In [1]: import numpy as np

In [2]: from numpy import linalg as LA

In [3]: np.set_printoptions(precision=2, suppress=True, linewidth=160, sign=" ")

In [4]: arr = np.load("m.npy")

In [5]: print(arr)
[[102   0   0   2   0]
 [  1 -20   2   2   1]
 [  1   1 100   2   1]
 [  0   0   1   2   0]
 [  2   2   2   2  61]]

In [6]: print(np.argsort(-LA.norm(arr, axis=0).round(6), kind="stable")[:3])
[ 0  2  4]

In [7]: print([round(float(x), 2) for x in LA.svd(arr, compute_uv=False)[:3]])
[102.21, 99.96, 60.99]

In [8]: print(round(np.log10(LA.cond(arr))))
2

In [9]: print(LA.norm(arr, axis=1))
[ 102.02   20.25  100.03    2.24   61.13]

In [10]: print(round(float(LA.norm(arr, 2)), 2))
102.21

In [11]: W0 = np.load("out14.npy")

In [12]: print(W0)
[[-1.  0.  0.  0.  0.  0.  0.]
 [ 0. -1.  0.  0. -2. -2. -2.]
 [ 0.  0. -1. -2.  0.  0.  0.]
 [ 0.  0. -2. -1.  0.  0.  0.]
 [ 0. -2.  0.  0. -1. -2. -2.]
 [ 0. -2.  0.  0. -2. -1. -2.]
 [ 0. -2.  0.  0. -2. -2. -1.]]

In [13]: # symmetric

In [14]: u = np.array([2, 2, 5, 3, 3, 1, 4])

In [15]: B = W0 + np.outer(u, np.eye(7)[2])

In [16]: print(B)
[[-1.  0.  2.  0.  0.  0.  0.]
 [ 0. -1.  2.  0. -2. -2. -2.]
 [ 0.  0.  4. -2.  0.  0.  0.]
 [ 0.  0.  1. -1.  0.  0.  0.]
 [ 0. -2.  3.  0. -1. -2. -2.]
 [ 0. -2.  1.  0. -2. -1. -2.]
 [ 0. -2.  4.  0. -2. -2. -1.]]

In [17]: print(np.sort(LA.eigvals(W0).real))
[-7. -3. -1.  1.  1.  1.  1.]

In [18]: print(np.flatnonzero(LA.matrix_power((W0 != 0) + (W0.T != 0) + np.eye(7), 7)[5]))
[ 1  4  5  6]

In [19]: print(W0 @ W0)
[[  1.   0.   0.   0.   0.   0.   0.]
 [  0.  13.   0.   0.  12.  12.  12.]
 [  0.   0.   5.   4.   0.   0.   0.]
 [  0.   0.   4.   5.   0.   0.   0.]
 [  0.  12.   0.   0.  13.  12.  12.]
 [  0.  12.   0.   0.  12.  13.  12.]
 [  0.  12.   0.   0.  12.  12.  13.]]

In [20]: vec = np.array([0, 1, -2, -1, 2, -2, 0])

In [21]: rhs = W0 @ vec

In [22]: c, lr = np.zeros(7), 1 / LA.norm(W0, 2) ** 2

In [23]: for i in range(6):
    ...:     c -= lr * W0.T @ (W0 @ c - rhs)
    ...:     if i % 1 == 0: print(i, round(LA.norm(W0 @ c - rhs), 2))
    ...: 
0 5.99
1 5.15
2 4.49
3 3.98
4 3.58
5 3.28

In [24]: print(round(float(LA.cond(W0)), 2))
7.0

In [25]: print(c)
[ 0.    0.34 -1.11 -1.    0.45 -0.01  0.22]

In [26]: print(round(LA.det(W0), 2))
-21.0

In [27]: print(LA.matrix_power(W0, 2))
[[  1.   0.   0.   0.   0.   0.   0.]
 [  0.  13.   0.   0.  12.  12.  12.]
 [  0.   0.   5.   4.   0.   0.   0.]
 [  0.   0.   4.   5.   0.   0.   0.]
 [  0.  12.   0.   0.  13.  12.  12.]
 [  0.  12.   0.   0.  12.  13.  12.]
 [  0.  12.   0.   0.  12.  12.  13.]]

In [28]: print((W0 + W0.T) / 2)
[[-1.  0.  0.  0.  0.  0.  0.]
 [ 0. -1.  0.  0. -2. -2. -2.]
 [ 0.  0. -1. -2.  0.  0.  0.]
 [ 0.  0. -2. -1.  0.  0.  0.]
 [ 0. -2.  0.  0. -1. -2. -2.]
 [ 0. -2.  0.  0. -2. -1. -2.]
 [ 0. -2.  0.  0. -2. -2. -1.]]

In [29]: print(np.trace(W0))
-7.0

In [30]: print(W0 @ W0)
[[  1.   0.   0.   0.   0.   0.   0.]
 [  0.  13.   0.   0.  12.  12.  12.]
 [  0.   0.   5.   4.   0.   0.   0.]
 [  0.   0.   4.   5.   0.   0.   0.]
 [  0.  12.   0.   0.  13.  12.  12.]
 [  0.  12.   0.   0.  12.  13.  12.]
 [  0.  12.   0.   0.  12.  12.  13.]]

In [31]: W0.inv()
Traceback (most recent call last):
  Cell In[31], line 1
    W0.inv()
AttributeError: 'numpy.ndarray' object has no attribute 'inv'


In [32]: print(np.allclose(W0 @ W0.T, W0.T @ W0))
True

In [33]: u = np.array([-1, -2, 0, 1, 3, -2, 3, 2]) + 0.5

In [34]: data = np.outer(u, u) / (u @ u)

In [35]: print(data)
[[ 0.01  0.02 -0.01 -0.02 -0.05  0.02 -0.05 -0.03]
 [ 0.02  0.06 -0.02 -0.06 -0.14  0.06 -0.14 -0.1 ]
 [-0.01 -0.02  0.01  0.02  0.05 -0.02  0.05  0.03]
 [-0.02 -0.06  0.02  0.06  0.14 -0.06  0.14  0.1 ]
 [-0.05 -0.14  0.05  0.14  0.32 -0.14  0.32  0.23]
 [ 0.02  0.06 -0.02 -0.06 -0.14  0.06 -0.14 -0.1 ]
 [-0.05 -0.14  0.05  0.14  0.32 -0.14  0.32  0.23]
 [-0.03 -0.1   0.03  0.1   0.23 -0.1   0.23  0.16]]

In [36]: vec = np.array([-1, 3, -3, 0, 3, -2, -2, -3])

In [37]: print(np.eye(8) - data)
[[ 0.99 -0.02  0.01  0.02  0.05 -0.02  0.05  0.03]
 [-0.02  0.94  0.02  0.06  0.14 -0.06  0.14  0.1 ]
 [ 0.01  0.02  0.99 -0.02 -0.05  0.02 -0.05 -0.03]
 [ 0.02  0.06 -0.02  0.94 -0.14  0.06 -0.14 -0.1 ]
 [ 0.05  0.14 -0.05 -0.14  0.68  0.14 -0.32 -0.23]
 [-0.02 -0.06  0.02  0.06  0.14  0.94  0.14  0.1 ]
 [ 0.05  0.14 -0.05 -0.14 -0.32  0.14  0.68 -0.23]
 [ 0.03  0.1  -0.03 -0.1  -0.23  0.1  -0.23  0.84]]

In [38]: print((vec - data @ vec) @ (data @ vec))
0.0

In [39]: print(data @ vec)
[ 0.09  0.26 -0.09 -0.26 -0.6   0.26 -0.6  -0.43]

In [40]: print(np.trace(data))
1.0

In [41]: B = np.array([[-1, -1, -2],
    ...:     [-2, -1, 1],
    ...:     [0, 0, 0],
    ...:     [-1, -3, 2],
    ...:     [3, 3, 3],
    ...:     [2, -1, 3],
    ...:     [2, 1, -3],
    ...:     [-3, -1, 2]])

In [42]: print(data @ B)
[[-0.12 -0.14 -0.04]
 [-0.36 -0.41 -0.12]
 [ 0.12  0.14  0.04]
 [ 0.36  0.41  0.12]
 [ 0.83  0.97  0.28]
 [-0.36 -0.41 -0.12]
 [ 0.83  0.97  0.28]
 [ 0.59  0.69  0.2 ]]

In [43]: print(LA.matrix_rank(data @ B))
1

In [44]: print(np.einsum("ik,kj->ij", data, B))
[[-0.12 -0.14 -0.04]
 [-0.36 -0.41 -0.12]
 [ 0.12  0.14  0.04]
 [ 0.36  0.41  0.12]
 [ 0.83  0.97  0.28]
 [-0.36 -0.41 -0.12]
 [ 0.83  0.97  0.28]
 [ 0.59  0.69  0.2 ]]

In [45]: print(B.T @ data.T)
[[-0.12 -0.36  0.12  0.36  0.83 -0.36  0.83  0.59]
 [-0.14 -0.41  0.14  0.41  0.97 -0.41  0.97  0.69]
 [-0.04 -0.12  0.04  0.12  0.28 -0.12  0.28  0.2 ]]

In [46]: print(np.einsum("ik,kj->ji", data, B))
[[-0.12 -0.36  0.12  0.36  0.83 -0.36  0.83  0.59]
 [-0.14 -0.41  0.14  0.41  0.97 -0.41  0.97  0.69]
 [-0.04 -0.12  0.04  0.12  0.28 -0.12  0.28  0.2 ]]

In [47]: A = np.load("mat.npy")

In [48]: print(A)
[[ 0  2  3  2  3  2  3  0]
 [ 0  0  2  3  2  3  2  3]
 [ 3  0  0  2  3  2  3  2]
 [ 2  3  0  0  2  3  2  3]
 [ 3  2  3  0  0  2  3  2]
 [ 2  3  2  3  0  0  2  3]
 [ 3  2  3  2  3  0  0  2]
 [ 2  3  2  3  2  3  0  0]]

In [49]: vec = np.array([-3, -3, 3, 1, 2, 2, -3, -1])

In [50]: h1 = np.maximum(A @ vec, 0)

In [51]: print(np.maximum(A @ vec, 0) - np.maximum(-A @ vec, 0))
[  6  10  -8 -14 -13 -15   0   4]

In [52]: print(A.T @ h1)
[  8  24  46  54  46  54  38  30]

In [53]: print(np.maximum(A @ (3 * vec), 0))
[ 18  30   0   0   0   0   0  12]

In [54]: print(np.tanh(A @ vec))
[ 1.  1. -1. -1. -1. -1.  0.  1.]
